% python3 -q
>>> import numpy as np
>>> from numpy import linalg as LA
>>> np.set_printoptions(suppress=True, linewidth=120)
>>> J = np.loadtxt("a.csv", delimiter=",")
>>> J
array([[0., 1., 0., 0., 1., 0., 0., 0., 0., 1., 0., 1., 0.],
       [1., 0., 0., 0., 1., 0., 0., 0., 0., 1., 1., 1., 0.],
       [0., 0., 0., 1., 0., 0., 1., 1., 1., 0., 0., 0., 0.],
       [0., 0., 1., 0., 0., 1., 1., 1., 1., 0., 0., 0., 0.],
       [1., 1., 0., 0., 0., 0., 0., 0., 0., 1., 1., 1., 0.],
       [0., 0., 0., 1., 0., 0., 1., 1., 1., 0., 0., 0., 0.],
       [0., 0., 1., 1., 0., 1., 0., 1., 0., 0., 0., 0., 0.],
       [0., 0., 1., 1., 0., 1., 1., 0., 1., 0., 0., 0., 0.],
       [0., 0., 1., 1., 0., 1., 0., 1., 0., 0., 0., 0., 0.],
       [1., 1., 0., 0., 1., 0., 0., 0., 0., 0., 0., 1., 0.],
       [0., 1., 0., 0., 1., 0., 0., 0., 0., 0., 0., 1., 0.],
       [1., 1., 0., 0., 1., 0., 0., 0., 0., 1., 1., 0., 0.],
       [0., 0., 0., 0., 0., 0., 0., 0., 0., 0., 0., 0., 0.]])
>>> w, evecs = LA.eigh(J)
>>> w.round(3) + 0
array([-2.   , -1.804, -1.372, -1.   , -1.   , -1.   , -1.   ,  0.   ,  0.   ,  0.   ,  0.376,  4.372,  4.428])
>>> np.round(LA.eigvalsh(J @ J), 3) + 0
array([ 0.   ,  0.   ,  0.   ,  0.141,  1.   ,  1.   ,  1.   ,  1.   ,  1.883,  3.253,  4.   , 19.117, 19.606])
>>> np.round(LA.eigvalsh(J + -3 * np.eye(13)), 3)
array([-5.   , -4.804, -4.372, -4.   , -4.   , -4.   , -4.   , -3.   , -3.   , -3.   , -2.624,  1.372,  1.428])
>>> round(w.sum(), 3), np.trace(J)
(np.float64(-0.0), np.float64(0.0))
>>> np.round(LA.svd(J, compute_uv=False), 3) + 0
array([4.428, 4.372, 2.   , 1.804, 1.372, 1.   , 1.   , 1.   , 1.   , 0.376, 0.   , 0.   , 0.   ])
>>> (w > 1e-8).sum(), (w < -1e-8).sum()
(np.int64(3), np.int64(7))
>>> np.unique(w.round(6) + 0, return_counts=True)[1]
array([1, 1, 1, 4, 3, 1, 1, 1])
>>> vec = np.array([-2, -5, 5, -1, 1, 4, -3, 0, 1, -5, -4, 3, -1])
>>> a = np.maximum(J @ vec, 0)
>>> J.T @ a
array([ 0.,  0., 29., 22.,  0., 29., 13., 23., 13.,  0.,  0.,  0.,  0.])
>>> a
array([0., 0., 0., 7., 0., 0., 8., 6., 8., 0., 0., 0., 0.])
>>> rank = LA.matrix_rank(J)
>>> rank
np.int64(10)
>>> null = LA.svd(J)[2][rank:].T
>>> [int(LA.matrix_rank(J[:i])) for i in range(1, len(J) + 1)]
[1, 2, 3, 4, 5, 5, 6, 7, 7, 8, 9, 10, 10]
>>> Uu, sv, VT = LA.svd(J)
>>> evecs = VT[:(sv > 1e-8).sum()]
>>> rng = np.random.default_rng(33465)
>>> vec = J[0] + -2 * J[5] + rng.integers(2) * np.eye(13)[8]
>>> vec
array([ 0.,  1.,  0., -2.,  1.,  0., -2., -2., -1.,  1.,  0.,  1.,  0.])
>>> np.round(LA.norm(vec - evecs.T @ evecs @ vec), 3)
np.float64(0.707)
>>> np.round(np.diag(evecs.T @ evecs), 3)
array([1. , 1. , 0.5, 1. , 1. , 0.5, 0.5, 1. , 0.5, 1. , 1. , 1. , 0. ])
>>> m1 = np.array([[-0.9, 1.7, 0.1, 0.8],
...     [-7.0, -6.0, -14.0, 11.0],
...     [-1.2, 0.0, -1.5, 2.1],
...     [1.5, -1.2, 0.7, 1.3],
...     [-1.9, -1.0, -1.1, 0.0],
...     [0.8, 0.2, -0.7, 1.7],
...     [-0.2, -0.3, 1.6, 0.3],
...     [2.0, -0.3, -2.5, -0.7],
...     [0.3, 0.7, -1.3, -0.4],
...     [-1.4, -0.1, -1.0, 0.2],
...     [-0.1, -1.5, -0.5, 0.8],
...     [-0.3, 0.5, 0.9, 0.1],
...     [0.0, -0.9, 0.4, -0.7],
...     [-1.1, 1.1, -0.9, -0.4]])
>>> D = LA.norm(m1[:, None] - m1[None], axis=-1)
>>> LA.matrix_rank(D ** 2)
np.int64(6)
>>> D[:5, :5].round(3)
array([[ 0.   , 19.984,  2.689,  3.844,  3.22 ],
       [19.984,  0.   , 17.467, 20.136, 18.396],
       [ 2.689, 17.467,  0.   ,  3.77 ,  2.462],
       [ 3.844, 20.136,  3.77 ,  0.   ,  4.066],
       [ 3.22 , 18.396,  2.462,  4.066,  0.   ]])
>>> G = np.cov(m1, rowvar=False)
>>> G.round(3)
array([[  4.516,   2.655,   6.563,  -5.195],
       [  2.655,   3.305,   5.658,  -4.526],
       [  6.563,   5.658,  14.306, -10.174],
       [ -5.195,  -4.526, -10.174,   8.784]])
>>> np.round(np.corrcoef(m1.T), 3)
array([[ 1.   ,  0.687,  0.817, -0.825],
       [ 0.687,  1.   ,  0.823, -0.84 ],
       [ 0.817,  0.823,  1.   , -0.908],
       [-0.825, -0.84 , -0.908,  1.   ]])
>>> np.round(np.polyfit(m1[:, 3], m1[:, 0], 1), 3)
array([-0.591,  0.002])
>>> G.shape
(4, 4)
>>> W1 = np.array([[2, 0, 1, 2, 0, 1],
...     [1, -2, -1, 0, 1, -1],
...     [0, -2, -1, -1, -2, 1],
...     [2, -2, -2, -2, -2, -2]])
>>> beta = np.array([2, 2, 0, 3, 3, 2])
>>> act = np.maximum(m1 @ W1 + beta, 0)
>>> np.round((act > 0).mean(axis=0), 3)
array([0.786, 0.714, 0.357, 0.786, 0.857, 0.5  ])
>>> C = np.array([[1, -1], [-2, 4], [4, -4], [5, 3], [3, 4], [-2, 4]])
>>> W1 @ C
array([[ 14,   4],
       [  6,  -5],
       [-13, -11],
       [-14, -24]])
>>> (act @ C).round(6).argmax(axis=1)
array([0, 1, 0, 1, 1, 0, 1, 1, 1, 1, 1, 1, 1, 1])
>>> Xs = m1 - m1.mean(axis=0)
>>> evecs = LA.svd(Xs)[2][:1]
>>> out = Xs - Xs @ evecs.T @ evecs
>>> LA.norm(out, axis=1).round(6).argmax()
np.int64(7)
>>> np.round(np.diag(evecs.T @ evecs), 3)
array([0.124, 0.09 , 0.493, 0.293])
>>> np.round((Xs @ evecs.T).std(axis=0), 3)
array([5.086])
>>> np.round(LA.norm(out) / LA.norm(Xs), 3)
np.float64(0.314)
>>> M = 5 * np.eye(8) + np.eye(8, k=1)
>>> M
array([[5., 1., 0., 0., 0., 0., 0., 0.],
       [0., 5., 1., 0., 0., 0., 0., 0.],
       [0., 0., 5., 1., 0., 0., 0., 0.],
       [0., 0., 0., 5., 1., 0., 0., 0.],
       [0., 0., 0., 0., 5., 1., 0., 0.],
       [0., 0., 0., 0., 0., 5., 1., 0.],
       [0., 0., 0., 0., 0., 0., 5., 1.],
       [0., 0., 0., 0., 0., 0., 0., 5.]])
>>> def softmax(z):
...     e = np.exp(z - z.max(axis=-1, keepdims=True))
...     return e / e.sum(axis=-1, keepdims=True)
... 
>>> np.round(softmax(M[4] + -1), 3)
array([0.006, 0.006, 0.006, 0.006, 0.945, 0.017, 0.006, 0.006])
>>> np.round(softmax(10 * M[4]), 3) + 0
array([0., 0., 0., 0., 1., 0., 0., 0.])
>>> np.round(softmax(M).sum(axis=1), 3)
array([1., 1., 1., 1., 1., 1., 1., 1.])
>>> att = M @ M.T / np.sqrt(8)
>>> np.round(softmax(att)[4] @ M, 3)
array([0.001, 0.001, 0.001, 0.003, 4.992, 1.001, 0.001, 0.001])
